$ python -q
>>> import numpy as np
>>> np.set_printoptions(precision=2, suppress=True, linewidth=100, floatmode="fixed")
>>> Y = np.array([[1, 2, -3], [-2, 2, -2], [-3, 0, -2]])
>>> data = Y - Y.T
>>> data
array([[ 0,  4,  0],
       [-4,  0, -2],
       [ 0,  2,  0]])
>>> u = np.array([5, -1, -1])
>>> np.correlate(data[0], data[2], "full")
array([0, 0, 8, 0, 0])
>>> np.allclose(data[:-1].T @ np.linalg.lstsq(data[:-1].T, data[-1])[0], data[-1])
True
>>> np.linalg.lstsq(data[:-1].T, data[-1])[2]
np.int32(2)
>>> print(np.round(np.trace(np.linalg.pinv(data) @ data), 2))
2.0
>>> np.abs(np.diag(np.linalg.qr(data)[1])) > 1e-9
array([ True,  True, False])
>>> Uu, s, vt = np.linalg.svd(data)
>>> s
array([4.47, 4.47, 0.00])
>>> np.argmax(s[:-1] / (s[1:] + 1e-6)) + 1
np.int64(2)
>>> Y = Uu[:, :2] @ np.diag(s[:2]) @ vt[:2]
>>> Y
array([[ 0.00,  4.00,  0.00],
       [-4.00,  0.00, -2.00],
       [ 0.00,  2.00,  0.00]])
>>> M = np.loadtxt("block18.csv", delimiter=",")
>>> print(M)
[[4.00 0.00 0.00 3.00 4.00 8.00]
 [0.00 8.00 2.00 7.00 5.00 0.00]
 [3.00 5.00 0.00 7.00 6.00 2.00]
 [0.00 9.00 6.00 2.00 0.00 6.00]
 [1.00 8.00 1.00 4.00 6.00 5.00]
 [1.00 6.00 4.00 3.00 1.00 8.00]]
>>> x = np.array([4, 0, 3, 1, 4, 2])
>>> rhs = M @ x
>>> rhs
array([51.00, 33.00, 47.00, 32.00, 45.00, 39.00])
>>> np.linalg.solve(M.T, M[0])
array([ 1.00,  0.00,  0.00, -0.00, -0.00, -0.00])
>>> X = np.load("case9.npy")
>>> X
array([[-2.95,  1.00,  2.00,  1.00],
       [ 1.00, -2.95, -2.00, -3.00],
       [-2.00,  3.00,  2.05,  1.00],
       [-3.00,  1.00,  2.00,  1.05]])
>>> round(np.log10(np.linalg.cond(X)))
3
>>> print([round(float(x), 2) for x in np.linalg.svd(X, compute_uv=False)[:3]])
[7.84, 2.77, 1.22]
>>> round(float(np.linalg.norm(X, 2) / np.linalg.norm(X)), 2)
0.93
>>> Q, Rm = np.linalg.qr(X)
>>> np.round(Q.T @ Q, 2) + 0
array([[1.00, 0.00, 0.00, 0.00],
       [0.00, 1.00, 0.00, 0.00],
       [0.00, 0.00, 1.00, 0.00],
       [0.00, 0.00, 0.00, 1.00]])
>>> round(float(abs(Rm[0, 0])), 2), round(np.linalg.norm(X[:, 0]), 2)
(4.76, np.float64(4.76))
>>> np.abs(np.diag(Rm))
array([4.76, 3.15, 0.35, 0.11])
>>> np.round(np.trace(Q @ Q.T), 2)
np.float64(4.0)
>>> np.allclose(Rm.T @ Rm, X.T @ X)
True
>>> Uu, s, vt = np.linalg.svd(X)
>>> s
array([7.84, 2.77, 1.22, 0.02])
>>> np.argmax(s[:-1] / (s[1:] + 1e-6)) + 1
np.int64(3)
>>> Y = Uu[:, :3] @ np.diag(s[:3]) @ vt[:3]
>>> print(round(np.abs(X - Y).max(), 2))
0.01
>>> np.linalg.matrix_rank(X, rtol=0.05)
np.int64(3)
>>> print(np.linalg.matrix_rank(Y))
3
>>> np.round(np.linalg.norm(X - Y) / np.linalg.norm(X), 2)
np.float64(0.0)
>>> Y
array([[-2.96,  1.00,  1.99,  1.00],
       [ 1.00, -2.95, -2.00, -3.00],
       [-2.00,  3.00,  2.05,  1.00],
       [-2.99,  1.00,  2.01,  1.05]])
>>> Uu, s, vt = np.linalg.svd(Y)
>>> evecs = vt[:(s > 1e-8).sum()]
>>> rng = np.random.default_rng(209789)
>>> x = Y[1] + -1 * Y[3] + rng.integers(2) * np.eye(4)[2]
>>> x
array([ 3.99, -3.95, -4.01, -4.05])
>>> np.linalg.matrix_rank(np.vstack([Y, x]))
np.int64(3)
>>> np.allclose(evecs.T @ evecs @ x, x)
True
>>> J = np.load("x.npy")
>>> J
array([[ 2,  0,  3,  1,  4],
       [ 6,  5,  4,  2,  6],
       [ 7,  5,  6,  3,  9],
       [11,  7, 11,  4, 12],
       [15, 11, 14,  7, 13],
       [17, 13, 18, 11, 14],
       [20, 18, 18, 15, 18],
       [23, 21, 23, 18, 23],
       [26, 23, 23, 22, 27],
       [28, 28, 26, 22, 31],
       [30, 32, 31, 22, 32],
       [32, 36, 34, 23, 32],
       [35, 41, 34, 28, 35],
       [37, 43, 37, 29, 36],
       [38, 45, 41, 34, 40],
       [40, 45, 42, 37, 43],
       [45, 45, 45, 37, 48],
       [49, 46, 45, 40, 49],
       [51, 50, 47, 42, 53],
       [54, 54, 50, 44, 57],
       [55, 57, 51, 44, 58],
       [57, 60, 53, 48, 60],
       [60, 62, 54, 53, 65],
       [61, 65, 54, 54, 69],
       [64, 70, 59, 55, 70]])
>>> Y = np.linalg.inv(X)
>>> np.round(X @ Y, 2) + 0
array([[1.00, 0.00, 0.00, 0.00],
       [0.00, 1.00, 0.00, 0.00],
       [0.00, 0.00, 1.00, 0.00],
       [0.00, 0.00, 0.00, 1.00]])
>>> np.linalg.inv(Y)
array([[-2.95,  1.00,  2.00,  1.00],
       [ 1.00, -2.95, -2.00, -3.00],
       [-2.00,  3.00,  2.05,  1.00],
       [-3.00,  1.00,  2.00,  1.05]])
>>> (np.abs(Y) > 1e-9).astype(int)
array([[1, 1, 1, 1],
       [1, 1, 1, 1],
       [1, 1, 1, 1],
       [1, 1, 1, 1]])
>>> np.linalg.det(X) * Y
array([[ -8.00,   0.20,   0.20,   8.00],
       [  4.50,  -0.10,  -0.39,  -4.19],
       [-16.20,   0.24,   0.39,  15.75],
       [  3.71,   0.20,   0.19,  -3.71]])
>>> np.allclose(Y, X.T)
False
>>> round(float(np.linalg.slogdet(X)[0]), 2)
-1.0
>>> W0 = np.load("sample4.npy")
>>> W0
array([[3, 1, 2, 1, 2, 2],
       [2, 3, 1, 2, 1, 2],
       [2, 2, 3, 1, 2, 1],
       [1, 2, 2, 3, 1, 2],
       [2, 1, 2, 2, 3, 1],
       [1, 2, 1, 2, 2, 3]])
>>> Uu, s, vt = np.linalg.svd(J)
>>> s
array([428.15,  13.77,  12.60,   7.41,   4.70])
>>> print(np.argmax(s[:-1] / (s[1:] + 1e-6)) + 1)
1
>>> Y = Uu[:, :1] @ np.diag(s[:1]) @ vt[:1]
>>> round(np.abs(J - Y).max(), 2)
np.float64(4.76)
>>> np.linalg.matrix_rank(Y)
np.int64(1)
>>> np.linalg.matrix_rank(J, rtol=0.05)
np.int64(1)
>>> (W0 @ W0)[0]
array([22, 18, 21, 18, 22, 20])
>>> np.sort(np.abs(np.fft.fft(W0[0]))), np.sort(np.linalg.svd(W0, compute_uv=False))
(array([ 1.00,  1.00,  1.73,  1.73,  3.00, 11.00]), array([ 1.00,  1.00,  1.73,  1.73,  3.00, 11.00]))
>>> W0 @ (-1.0) ** np.arange(6)
array([ 3.00, -3.00,  3.00, -3.00,  3.00, -3.00])
>>> W0 @ np.ones(6)
array([11.00, 11.00, 11.00, 11.00, 11.00, 11.00])
>>> np.fft.fft(W0[0])
array([11.00+0.00j,  1.50+0.87j,  0.50+0.87j,  3.00+0.00j,  0.50-0.87j,  1.50-0.87j])
>>> x = np.array([0, 2, 1, 0, 0, 1])
>>> rhs = W0 @ x
>>> rhs
array([6, 9, 8, 8, 5, 8])
>>> print(np.round(np.linalg.solve(W0, 4 * rhs), 2) + 0)
[0.00 8.00 4.00 0.00 0.00 4.00]
>>> np.round(np.linalg.solve(W0.T, W0[2]), 2) + 0
array([0.00, 0.00, 1.00, 0.00, 0.00, 0.00])
>>> np.round(np.linalg.solve(W0, rhs + W0[:, 5]), 2) + 0
array([0.00, 2.00, 1.00, 0.00, 0.00, 2.00])
>>> np.round(np.linalg.solve(W0, W0[:, 1]), 2) + 0
array([0.00, 1.00, 0.00, 0.00, 0.00, 0.00])
>>> np.round(np.linalg.solve(W0, rhs), 2) + 0
array([0.00, 2.00, 1.00, 0.00, 0.00, 1.00])
>>> mat = np.load("arr.npy")
>>> mat
array([[-0.28,  0.71,  0.62,  0.18],
       [ 0.28, -0.24,  0.13,  0.92],
       [-0.83, -0.01, -0.45,  0.31],
       [ 0.39,  0.66, -0.63,  0.14]])
>>> Y = np.array([[1, 1, 1], [0, 1, 2], [2, 1, 0], [1, 0, 1]])
>>> Y.T @ mat.T
array([[ 1.14,  1.46, -1.43, -0.72],
       [ 1.05,  0.17, -1.30,  0.42],
       [ 1.32,  0.72, -0.54,  1.85]])
>>> np.einsum("ij->j", mat)
array([-0.44,  1.12, -0.33,  1.56])
>>> np.vstack([mat, Y.T]).shape
(7, 4)
>>> np.linalg.matrix_rank(np.vstack([mat, Y.T]))
np.int64(4)
>>> np.einsum("ik,kj->ij", mat, Y)
array([[ 1.14,  1.05,  1.32],
       [ 1.46,  0.17,  0.72],
       [-1.43, -1.30, -0.54],
       [-0.72,  0.42,  1.85]])
>>> mat @ Y
array([[ 1.14,  1.05,  1.32],
       [ 1.46,  0.17,  0.72],
       [-1.43, -1.30, -0.54],
       [-0.72,  0.42,  1.85]])
>>> np.linalg.matrix_rank(mat)
np.int64(4)
>>> mat - mat[0]
array([[ 0.00,  0.00,  0.00,  0.00],
       [ 0.56, -0.95, -0.49,  0.74],
       [-0.56, -0.72, -1.07,  0.14],
       [ 0.67, -0.05, -1.25, -0.04]])
>>> print(np.linalg.svd(mat, compute_uv=False))
[1.00 1.00 1.00 1.00]
>>> print(np.unravel_index(np.abs(mat).argmax(), mat.shape))
(np.int64(1), np.int64(3))
>>> np.count_nonzero(mat)
np.int64(16)
>>> x = np.array([-5, 4, -2, 2])
>>> rhs = mat @ x
>>> b, lr = np.zeros(4), 1 / np.linalg.norm(mat, 2) ** 2
>>> for i in range(50):
...     b -= lr * mat.T @ (mat @ b - rhs)
...     if i % 10 == 0: print(i, round(np.linalg.norm(mat @ b - rhs), 2))
... 
0 0.0
10 0.0
20 0.0
30 0.0
40 0.0
>>> b
array([-5.00,  4.00, -2.00,  2.00])
>>> print(np.round(np.linalg.cond(mat), 2))
1.0
>>> x = np.array([-1, -1, 0, 2])
>>> round(np.linalg.norm(x), 2), round(float(np.linalg.norm(mat @ x)), 2)
(np.float64(2.45), 2.45)
>>> print(4 - np.linalg.matrix_rank(mat - np.eye(4), tol=1e-8))
1
>>> print(np.linalg.inv(mat))
[[-0.28  0.28 -0.83  0.39]
 [ 0.71 -0.24 -0.01  0.66]
 [ 0.62  0.13 -0.45 -0.63]
 [ 0.18  0.92  0.31  0.14]]
>>> round(np.linalg.det(mat), 2)
np.float64(-1.0)
>>> print(np.sort(np.abs(np.degrees(np.angle(np.linalg.eigvals(mat))))))
[  0.00 114.43 114.43 180.00]
